>>> import numpy as np
>>> np.set_printoptions(suppress=True, linewidth=100)
>>> feats = np.load("case11.npy")
>>> feats
array([[1.   , 0.9  , 0.81 , 0.729, 0.656, 0.59 , 0.531, 0.478, 0.43 , 0.387, 0.349, 0.314, 0.282,
        0.254, 0.229],
       [0.9  , 1.   , 0.9  , 0.81 , 0.729, 0.656, 0.59 , 0.531, 0.478, 0.43 , 0.387, 0.349, 0.314,
        0.282, 0.254],
       [0.81 , 0.9  , 1.   , 0.9  , 0.81 , 0.729, 0.656, 0.59 , 0.531, 0.478, 0.43 , 0.387, 0.349,
        0.314, 0.282],
       [0.729, 0.81 , 0.9  , 1.   , 0.9  , 0.81 , 0.729, 0.656, 0.59 , 0.531, 0.478, 0.43 , 0.387,
        0.349, 0.314],
       [0.656, 0.729, 0.81 , 0.9  , 1.   , 0.9  , 0.81 , 0.729, 0.656, 0.59 , 0.531, 0.478, 0.43 ,
        0.387, 0.349],
       [0.59 , 0.656, 0.729, 0.81 , 0.9  , 1.   , 0.9  , 0.81 , 0.729, 0.656, 0.59 , 0.531, 0.478,
        0.43 , 0.387],
       [0.531, 0.59 , 0.656, 0.729, 0.81 , 0.9  , 1.   , 0.9  , 0.81 , 0.729, 0.656, 0.59 , 0.531,
        0.478, 0.43 ],
       [0.478, 0.531, 0.59 , 0.656, 0.729, 0.81 , 0.9  , 1.   , 0.9  , 0.81 , 0.729, 0.656, 0.59 ,
        0.531, 0.478],
       [0.43 , 0.478, 0.531, 0.59 , 0.656, 0.729, 0.81 , 0.9  , 1.   , 0.9  , 0.81 , 0.729, 0.656,
        0.59 , 0.531],
       [0.387, 0.43 , 0.478, 0.531, 0.59 , 0.656, 0.729, 0.81 , 0.9  , 1.   , 0.9  , 0.81 , 0.729,
        0.656, 0.59 ],
       [0.349, 0.387, 0.43 , 0.478, 0.531, 0.59 , 0.656, 0.729, 0.81 , 0.9  , 1.   , 0.9  , 0.81 ,
        0.729, 0.656],
       [0.314, 0.349, 0.387, 0.43 , 0.478, 0.531, 0.59 , 0.656, 0.729, 0.81 , 0.9  , 1.   , 0.9  ,
        0.81 , 0.729],
       [0.282, 0.314, 0.349, 0.387, 0.43 , 0.478, 0.531, 0.59 , 0.656, 0.729, 0.81 , 0.9  , 1.   ,
        0.9  , 0.81 ],
       [0.254, 0.282, 0.314, 0.349, 0.387, 0.43 , 0.478, 0.531, 0.59 , 0.656, 0.729, 0.81 , 0.9  ,
        1.   , 0.9  ],
       [0.229, 0.254, 0.282, 0.314, 0.349, 0.387, 0.43 , 0.478, 0.531, 0.59 , 0.656, 0.729, 0.81 ,
        0.9  , 1.   ]])
>>> # equal to its transpose
>>> A2 = feats / np.linalg.norm(feats, axis=1, keepdims=True)
>>> G = A2 @ A2.T
>>> round(float(np.degrees(np.arccos(np.clip(G[4, 14], -1, 1)))), 3)
38.875
>>> np.round(np.linalg.norm(A2, axis=1), 3)
array([1., 1., 1., 1., 1., 1., 1., 1., 1., 1., 1., 1., 1., 1., 1.])
>>> np.allclose(feats @ feats.T, feats.T @ feats)
True
>>> np.trace(feats)
np.float64(15.0)
>>> x = np.ones(15)
>>> for _ in range(6):
...     x = feats @ x
...     x /= np.linalg.norm(x)
...     print(round(x @ feats @ x, 3))
... 
9.548
9.549
9.549
9.549
9.549
9.549
>>> x.round(3)
array([0.212, 0.231, 0.247, 0.261, 0.271, 0.279, 0.284, 0.285, 0.284, 0.279, 0.271, 0.261, 0.247,
       0.231, 0.212])
>>> round(float(np.linalg.eigvalsh(feats)[-1]), 3)
9.549
>>> vals, V = np.linalg.eigh(feats)
>>> x = np.array([-5, 3, -2, -1, -5, 5, 5, 0, 2, -5, -1, -2, 0, -5, 4])
>>> print((np.sign(V[:, -1].round(6)) == np.sign(V[0, -1].round(6))).astype(int))
[1 1 1 1 1 1 1 1 1 1 1 1 1 1 1]
>>> np.abs(feats).sum(axis=1).max(), np.round(np.abs(vals).max(), 3)
(np.float64(10.388), np.float64(9.549))
>>> A2 = np.linalg.inv(feats)
>>> round(float(np.linalg.slogdet(feats)[0]), 3)
1.0
>>> np.round(np.linalg.det(feats) * np.linalg.det(A2), 3)
np.float64(1.0)
>>> M = np.loadtxt("block11.csv", delimiter=",")
>>> M
array([[6., 1., 1., 1., 1., 1., 1., 1., 1., 1., 1., 1., 1.],
       [1., 6., 1., 1., 1., 1., 1., 1., 1., 1., 1., 1., 1.],
       [1., 1., 6., 1., 1., 1., 1., 1., 1., 1., 1., 1., 1.],
       [1., 1., 1., 6., 1., 1., 1., 1., 1., 1., 1., 1., 1.],
       [1., 1., 1., 1., 6., 1., 1., 1., 1., 1., 1., 1., 1.],
       [1., 1., 1., 1., 1., 6., 1., 1., 1., 1., 1., 1., 1.],
       [1., 1., 1., 1., 1., 1., 6., 1., 1., 1., 1., 1., 1.],
       [1., 1., 1., 1., 1., 1., 1., 6., 1., 1., 1., 1., 1.],
       [1., 1., 1., 1., 1., 1., 1., 1., 6., 1., 1., 1., 1.],
       [1., 1., 1., 1., 1., 1., 1., 1., 1., 6., 1., 1., 1.],
       [1., 1., 1., 1., 1., 1., 1., 1., 1., 1., 6., 1., 1.],
       [1., 1., 1., 1., 1., 1., 1., 1., 1., 1., 1., 6., 1.],
       [1., 1., 1., 1., 1., 1., 1., 1., 1., 1., 1., 1., 6.]])
>>> L = np.linalg.cholesky(M)
>>> np.linalg.eigvalsh(M).min() > 0
np.True_
>>> rng = np.random.default_rng(68903)
>>> lab = rng.permutation(15)
>>> A2 = feats[:, lab] * rng.choice([-1, 1], 15)
>>> A2
array([[ 0.729,  0.43 ,  0.531, -0.314, -0.282, -1.   ,  0.59 , -0.254, -0.9  , -0.229,  0.387,
        -0.656, -0.81 ,  0.478,  0.349],
       [ 0.81 ,  0.478,  0.59 , -0.349, -0.314, -0.9  ,  0.656, -0.282, -1.   , -0.254,  0.43 ,
        -0.729, -0.9  ,  0.531,  0.387],
       [ 0.9  ,  0.531,  0.656, -0.387, -0.349, -0.81 ,  0.729, -0.314, -0.9  , -0.282,  0.478,
        -0.81 , -1.   ,  0.59 ,  0.43 ],
       [ 1.   ,  0.59 ,  0.729, -0.43 , -0.387, -0.729,  0.81 , -0.349, -0.81 , -0.314,  0.531,
        -0.9  , -0.9  ,  0.656,  0.478],
       [ 0.9  ,  0.656,  0.81 , -0.478, -0.43 , -0.656,  0.9  , -0.387, -0.729, -0.349,  0.59 ,
        -1.   , -0.81 ,  0.729,  0.531],
       [ 0.81 ,  0.729,  0.9  , -0.531, -0.478, -0.59 ,  1.   , -0.43 , -0.656, -0.387,  0.656,
        -0.9  , -0.729,  0.81 ,  0.59 ],
       [ 0.729,  0.81 ,  1.   , -0.59 , -0.531, -0.531,  0.9  , -0.478, -0.59 , -0.43 ,  0.729,
        -0.81 , -0.656,  0.9  ,  0.656],
       [ 0.656,  0.9  ,  0.9  , -0.656, -0.59 , -0.478,  0.81 , -0.531, -0.531, -0.478,  0.81 ,
        -0.729, -0.59 ,  1.   ,  0.729],
       [ 0.59 ,  1.   ,  0.81 , -0.729, -0.656, -0.43 ,  0.729, -0.59 , -0.478, -0.531,  0.9  ,
        -0.656, -0.531,  0.9  ,  0.81 ],
       [ 0.531,  0.9  ,  0.729, -0.81 , -0.729, -0.387,  0.656, -0.656, -0.43 , -0.59 ,  1.   ,
        -0.59 , -0.478,  0.81 ,  0.9  ],
       [ 0.478,  0.81 ,  0.656, -0.9  , -0.81 , -0.349,  0.59 , -0.729, -0.387, -0.656,  0.9  ,
        -0.531, -0.43 ,  0.729,  1.   ],
       [ 0.43 ,  0.729,  0.59 , -1.   , -0.9  , -0.314,  0.531, -0.81 , -0.349, -0.729,  0.81 ,
        -0.478, -0.387,  0.656,  0.9  ],
       [ 0.387,  0.656,  0.531, -0.9  , -1.   , -0.282,  0.478, -0.9  , -0.314, -0.81 ,  0.729,
        -0.43 , -0.349,  0.59 ,  0.81 ],
       [ 0.349,  0.59 ,  0.478, -0.81 , -0.9  , -0.254,  0.43 , -1.   , -0.282, -0.9  ,  0.656,
        -0.387, -0.314,  0.531,  0.729],
       [ 0.314,  0.531,  0.43 , -0.729, -0.81 , -0.229,  0.387, -0.9  , -0.254, -1.   ,  0.59 ,
        -0.349, -0.282,  0.478,  0.656]])
>>> Uu, _, VT = np.linalg.svd(feats.T @ A2)
>>> lab
array([ 3,  8,  6, 11, 12,  0,  5, 13,  1, 14,  9,  4,  2,  7, 10])
